$ python -q
>>> import numpy as np
>>> np.set_printoptions(suppress=True, linewidth=160)
>>> A = np.load("x.npy")
>>> print(A)
[[ 0.036 -5.065 -2.049]
 [ 2.489  1.668  3.322]
 [-0.66  -3.834 -1.528]
 [ 4.19   1.405  5.523]
 [-6.975  2.151 -0.407]
 [ 1.002 -3.556  0.015]
 [-0.851 -5.993 -1.026]
 [ 0.104 -3.811  1.67 ]
 [-6.997  3.098  1.539]
 [ 3.136 -0.017  1.695]
 [-0.147 -4.154  0.08 ]
 [-5.872  2.019  1.427]
 [-4.276  2.497  1.783]
 [-6.048  2.642 -0.749]
 [-1.635 -3.251 -1.668]
 [ 3.483  2.238  2.395]
 [ 5.494  0.379  2.216]
 [-4.483  3.353  1.901]
 [-5.152  2.797  0.444]
 [-5.027  4.331  0.117]
 [ 4.028  1.294  4.424]
 [-6.873  2.899  0.085]
 [-5.862  1.698 -1.12 ]
 [-5.166  2.532 -2.068]
 [ 2.314  2.785  3.565]
 [-4.426  2.835 -0.978]
 [ 5.021  1.133  2.519]
 [ 3.454  1.207  3.562]
 [ 4.927 -0.33   2.714]
 [-0.013 -2.775 -1.121]
 [-3.836  3.341 -1.109]
 [ 4.266  2.601  3.85 ]
 [-6.515  3.48   1.784]]
>>> Ac = A - A.mean(axis=0)
>>> vecs = np.linalg.svd(Ac)[2][:2]
>>> M2 = Ac - Ac @ vecs.T @ vecs
>>> print(np.linalg.norm(M2, axis=1).round(6).argmax())
7
>>> print(np.round(np.diag(vecs.T @ vecs), 3))
[0.879 0.823 0.298]
>>> rng = np.random.default_rng(54066)
>>> mat = np.triu(rng.random((7, 7)) < 0.4, 1).astype(int)
>>> mat = mat + mat.T
>>> print(mat)
[[0 1 0 0 0 1 1]
 [1 0 0 1 1 1 1]
 [0 0 0 0 0 0 0]
 [0 1 0 0 1 1 0]
 [0 1 0 1 0 0 0]
 [1 1 0 1 0 0 0]
 [1 1 0 0 0 0 0]]
>>> hat = A @ np.linalg.solve(A.T @ A, A.T)
>>> print(round(np.trace(hat), 3))
3.0
>>> print(np.linalg.matrix_rank(np.eye(33) - hat))
30
>>> rk = np.linalg.matrix_rank(mat)
>>> print(rk)
6
>>> N = np.linalg.svd(mat)[2][rk:].T
>>> print([int(np.linalg.matrix_rank(mat[:, :j + 1])) for j in range(7)])
[1, 2, 2, 3, 4, 5, 6]
>>> print(np.round(N[:, 0] / N[np.abs(N[:, 0]).round(6).argmax(), 0], 3) + 0)
[0. 0. 1. 0. 0. 0. 0.]
>>> print(np.allclose(mat @ N, 0))
True
>>> t3 = np.stack([A, 4 * A, A[::-1]])
>>> print(np.linalg.matrix_rank(t3.reshape(3, -1)))
2
>>> print((t3 @ A.T).shape)
(3, 33, 33)
>>> print(t3.shape)
(3, 33, 3)
>>> Uu, sigma, Vt = np.linalg.svd(mat)
>>> vecs = Vt[:(sigma > 1e-8).sum()]
>>> vec = mat[1] + 2 * mat[3] + rng.integers(2) * np.eye(7)[3]
>>> print(vec)
[1. 2. 0. 2. 3. 3. 1.]
>>> print(np.round(vecs.T @ vecs, 3) + 0)
[[1. 0. 0. 0. 0. 0. 0.]
 [0. 1. 0. 0. 0. 0. 0.]
 [0. 0. 0. 0. 0. 0. 0.]
 [0. 0. 0. 1. 0. 0. 0.]
 [0. 0. 0. 0. 1. 0. 0.]
 [0. 0. 0. 0. 0. 1. 0.]
 [0. 0. 0. 0. 0. 0. 1.]]
>>> print(np.round(np.diag(vecs.T @ vecs), 3) + 0)
[1. 1. 0. 1. 1. 1. 1.]
>>> print(np.round(np.linalg.norm(vec - vecs.T @ vecs @ vec), 3))
0.0
>>> F = np.load("sample19.npy")
>>> print(F)
[[  1.   -0.7  -1.1  -0.2   1.7]
 [  0.   -0.6   0.1   0.6   0.9]
 [  0.1   1.3  -0.3   0.2   0.2]
 [  1.    2.6   0.9   1.4   1.6]
 [  0.6   0.3   0.3  -0.7   0.2]
 [  1.3  -0.4   1.8  -0.1   1.3]
 [ -0.5   0.3  -0.7  -1.   -0.2]
 [  1.3  -0.7   0.1  -0.3  -0.5]
 [ -0.2   1.4  -0.5  -0.4   0.1]
 [  2.   -1.   -1.3  -1.    0.9]
 [ -0.6  -1.1  -1.3   1.1   0.3]
 [-34.   14.  -10.  -38.  -10. ]
 [  0.6   1.4   0.6   1.6  -0.4]
 [ -1.7   1.7   1.1   0.2  -1.4]
 [  0.4   0.1   0.4  -0.9   1. ]
 [  0.7  -0.5   0.2  -0.3   0. ]
 [ -1.    0.2   0.1  -0.4   2.8]
 [  0.1   1.3  -0.2  -1.2  -1. ]
 [ -0.6   0.4   0.3   0.3  -0.5]
 [  0.   -1.   -1.3  -1.5  -1.1]
 [ -1.4  -0.8  -1.4  -0.5  -0.4]]
>>> D = np.linalg.norm(F[:, None] - F[None], axis=-1)
>>> print((D + 1e9 * np.eye(21)).round(6).argmin(axis=1))
[ 9 15  8 12 14 14  8 15  2  0  1 13  2 18  4  7 14  8  2  6  6]
>>> print(D.mean(axis=1).argmax())
11
>>> print(np.unravel_index(D.round(6).argmax(), D.shape))
(np.int64(3), np.int64(11))
>>> print(np.flatnonzero(D[0] < D.mean() / 2))
[ 0  1  2  4  5  6  7  8  9 10 14 15 16 17 18 19 20]
>>> vec = np.array([1, 2, 0, -1, -2])
>>> rhs = F @ vec
>>> print(rhs.round(3))
[-3.6 -3.6  2.1  1.6  1.5 -2.   1.5  1.2  2.8 -0.8 -4.5 52.   2.6  4.3 -0.5  0.  -5.8  5.9  0.9  1.7 -1.7]
>>> print(np.round(np.linalg.lstsq(F, rhs)[0], 3) + 0)
[ 1.  2.  0. -1. -2.]
>>> rhs = rhs + 0.1 * rng.normal(size=21)
>>> print(rhs.round(3))
[-3.517 -3.627  2.105  1.62   1.51  -1.981  1.439  1.322  2.947 -0.656 -4.491 51.959  2.441  4.173 -0.456 -0.036 -5.758  5.709  0.899  1.804 -1.558]
>>> beta, *_ = np.linalg.lstsq(F, rhs)
>>> print(round(np.linalg.norm(rhs - F @ beta), 3))
0.319
>>> print(beta.round())
[ 1.  2. -0. -1. -2.]
>>> print([round(float(np.linalg.norm(np.linalg.solve(F.T @ F + lam * np.eye(5), F.T @ rhs))), 2) for lam in (0, 1, 10, 100)])
[3.14, 2.95, 2.03, 1.02]
>>> w1 = np.array([[0, -1, 1, 3, 0, -3],
...     [3, -1, -1, 1, -2, 2],
...     [-1, 3, -2, 2, -2, -2],
...     [2, 3, 0, 3, -1, 0],
...     [-2, 2, -3, 2, -2, -1]])
>>> beta = np.array([1, 2, 1, 0, -1, 1])
>>> act = np.maximum(F @ w1 + beta, 0)
>>> print((act > 0).astype(int))
[[0 1 0 1 0 0]
 [0 1 0 1 0 0]
 [1 1 0 1 0 1]
 [1 1 0 1 0 0]
 [0 1 1 1 0 0]
 [0 1 0 1 0 0]
 [1 0 1 0 1 1]
 [0 0 1 1 1 0]
 [1 0 1 0 0 1]
 [0 0 1 1 1 0]
 [1 1 1 0 1 1]
 [0 0 1 0 1 1]
 [1 1 1 1 0 1]
 [1 1 0 0 0 1]
 [0 1 0 1 0 0]
 [0 1 1 1 0 0]
 [0 1 0 1 0 1]
 [1 0 1 0 0 1]
 [1 1 1 0 0 1]
 [0 0 1 0 1 1]
 [0 0 1 0 1 1]]
>>> basis = np.array([[9, 2], [6, 4], [7, 7], [2, 4], [1, 9], [2, 8]])
>>> print((act @ basis).round(6).argmax(axis=1))
[1 0 0 0 1 1 1 1 0 1 1 1 0 0 0 0 0 0 0 1 1]
>>> print(w1 @ basis)
[[  1  -9]
 [ 18  -3]
 [ -7 -30]
 [ 41  19]
 [-27 -35]]
>>> E = np.load("arr.npy")
>>> print(E)
[[1.    0.9   0.81  0.729 0.656 0.59 ]
 [0.9   1.    0.9   0.81  0.729 0.656]
 [0.81  0.9   1.    0.9   0.81  0.729]
 [0.729 0.81  0.9   1.    0.9   0.81 ]
 [0.656 0.729 0.81  0.9   1.    0.9  ]
 [0.59  0.656 0.729 0.81  0.9   1.   ]]
>>> # symmetric
>>> vec = np.ones(6)
>>> for _ in range(6):
...     vec = E @ vec
...     vec /= np.linalg.norm(vec)
...     print(round(vec @ E @ vec, 3))
... 
4.951
4.951
4.951
4.951
4.951
4.951
>>> print(vec.round(3))
[0.386 0.412 0.426 0.426 0.412 0.386]
>>> print(round(float(np.linalg.eigvalsh(E)[-1]), 3))
4.951
>>> print(np.round(np.abs(np.linalg.eigvals(E)).max(), 3))
4.951
>>> print(np.allclose(E, E.T))
True
>>> r0 = np.array([2, 0])
>>> print(np.polyval(r0, E[1]))
[1.8   2.    1.8   1.62  1.458 1.312]
>>> print(np.round(np.cross(E[1, :3], E[3, :3]), 3) + 0)
[ 0.171 -0.154  0.   ]
>>> print(np.convolve(E[1], r0))
[1.8   2.    1.8   1.62  1.458 1.312 0.   ]
>>> print(np.round(np.correlate(E[1], E[3], "full"), 3))
[0.729 1.62  2.529 3.276 3.848 4.274 3.506 2.624 1.771 1.063 0.478]
>>> feats = np.load("data.npy")
>>> print(feats)
[[-7 -1  2 -6]
 [-7 -3 -4 -9]
 [ 1 -7 -9  8]
 [ 0 -6  8 -4]]
>>> q = feats.astype(float).copy()
>>> for j in range(4):
...     q[:, j] -= q[:, :j] @ (q[:, :j].T @ q[:, j])
...     q[:, j] /= np.linalg.norm(q[:, j])
... 
>>> print(np.round(q.T @ q, 3) + 0)
[[1. 0. 0. 0.]
 [0. 1. 0. 0.]
 [0. 0. 1. 0.]
 [0. 0. 0. 1.]]
>>> print(np.round(q.T @ feats, 3) + 0)
[[ 9.95   2.111  0.503 11.357]
 [ 0.     9.516  2.516 -2.414]
 [ 0.     0.    12.586 -6.327]
 [ 0.     0.     0.     4.708]]
>>> M2 = feats / np.linalg.norm(feats, axis=1, keepdims=True)
>>> G = M2 @ M2.T
>>> print(round(np.degrees(np.arccos(np.clip(G[0, 2], -1, 1))), 3))
119.881
>>> print(G.round(3))
[[ 1.     0.83  -0.498  0.45 ]
 [ 0.83   1.    -0.127  0.164]
 [-0.498 -0.127  1.    -0.412]
 [ 0.45   0.164 -0.412  1.   ]]
>>> print(G[0].round(3))
[ 1.     0.83  -0.498  0.45 ]
>>> print((G - 2 * np.eye(4)).round(6).argmax(axis=1))
[1 0 1 0]
>>> def softmax(z):
...     e = np.exp(z - z.max(axis=-1, keepdims=True))
...     return e / e.sum(axis=-1, keepdims=True)
... 
>>> print(np.round(softmax(10 * feats[3]), 3) + 0)
[0. 0. 1. 0.]
>>> print(np.round(softmax(feats[3]), 3) + 0)
[0. 0. 1. 0.]
>>> att = feats @ feats.T / np.sqrt(4)
>>> print(np.round(softmax(att + np.triu(np.full(att.shape, -np.inf), 1)), 3) + 0)
[[1. 0. 0. 0.]
 [0. 1. 0. 0.]
 [0. 0. 1. 0.]
 [0. 0. 0. 1.]]
>>> print(softmax(att).round(6).argmax(axis=1))
[1 1 2 3]
>>> vec = np.array([0, 1, 2, 0])
>>> rhs = feats @ vec
>>> print(rhs)
[  3 -11 -25  10]
>>> print(np.round(np.linalg.solve(feats.T, feats[3]), 3))
[-0. -0.  0.  1.]
>>> print(np.round(np.linalg.solve(feats, -2 * rhs), 3) + 0)
[ 0. -2. -4.  0.]
>>> print(np.round(np.linalg.solve(feats, feats[:, 2]), 3) + 0)
[0. 0. 1. 0.]
>>> print(np.round(np.linalg.solve(feats, rhs + feats[:, 0]), 3) + 0)
[1. 1. 2. 0.]
>>> m1 = np.loadtxt("layer5.csv", delimiter=",")
>>> print(m1)
[[ 0.982  0.934 -0.653]
 [-0.999 -0.992  0.851]
 [-0.963 -0.892  0.578]
 [ 0.982  0.934 -0.653]
 [-0.947 -0.862  0.537]
 [-0.793 -0.653  0.345]
 [-0.345 -0.254  0.119]
 [ 0.974  0.915 -0.617]
 [-0.996 -0.976  0.77 ]
 [-0.345 -0.254  0.119]
 [-0.493 -0.371  0.178]
 [-0.947 -0.862  0.537]
 [ 0.178  0.129 -0.06 ]
 [ 0.925  0.824 -0.493]
 [-0.493 -0.371  0.178]]
>>> # rows 0 and 3 are equal
>>> M2 = np.c_[m1[:, :1] @ np.array([[3]]), np.array([-1, 0, 1, -1, 1, 1, -2, 1, 2, -1, -1, -1, 2, -1, 2])]
>>> print(M2.round(3))
[[ 2.946 -1.   ]
 [-2.997  0.   ]
 [-2.889  1.   ]
 [ 2.946 -1.   ]
 [-2.841  1.   ]
 [-2.379  1.   ]
 [-1.035 -2.   ]
 [ 2.922  1.   ]
 [-2.988  2.   ]
 [-1.035 -1.   ]
 [-1.479 -1.   ]
 [-2.841 -1.   ]
 [ 0.534  2.   ]
 [ 2.775 -1.   ]
 [-1.479  2.   ]]
>>> print(np.linalg.matrix_rank(M2))
2
>>> print(np.linalg.matrix_rank(np.c_[m1, M2]))
4
>>> print(np.round(np.linalg.lstsq(m1, M2[:, 0])[0], 3) + 0)
[3. 0. 0.]
>>> basis = np.sign(np.array([[3, 0, 3, 3], [2, 3, 2, 1], [3, 1, 2, 1], [2, 0, 3, 2]]))
>>> M2 = (np.tril(basis, -1) + np.eye(4)) @ (np.triu(basis, 1) + np.eye(4))
>>> w = np.array([1, 1, 2, 0])
>>> K = np.rint(M2 * w @ np.linalg.inv(M2)) + 0
>>> print(K)
[[ 3. -3.  3. -2.]
 [ 4. -5.  6. -4.]
 [ 6. -9. 10. -6.]
 [ 5. -7.  7. -4.]]
>>> print(np.linalg.norm(K, axis=1).argmax())
2
>>> print(np.round(np.linalg.norm(K, "nuc"), 3))
24.536
>>> print(K[0] @ K[1])
53.0
>>> M2 = np.array([[1, 1], [3, 1], [-2, -1], [0, 1]])
>>> print(np.einsum("ik,kj->ij", K, M2))
[[-12.  -5.]
 [-23. -11.]
 [-41. -19.]
 [-30. -13.]]
>>> print(np.einsum("ij,ij->i", K, K))
[ 31.  93. 253. 139.]
>>> print(np.linalg.matrix_rank(np.vstack([K, M2.T])))
4
>>> print(np.einsum("ik,kj->ji", K, M2))
[[-12. -23. -41. -30.]
 [ -5. -11. -19. -13.]]
>>> print(np.vstack([K, M2.T]).shape)
(6, 4)
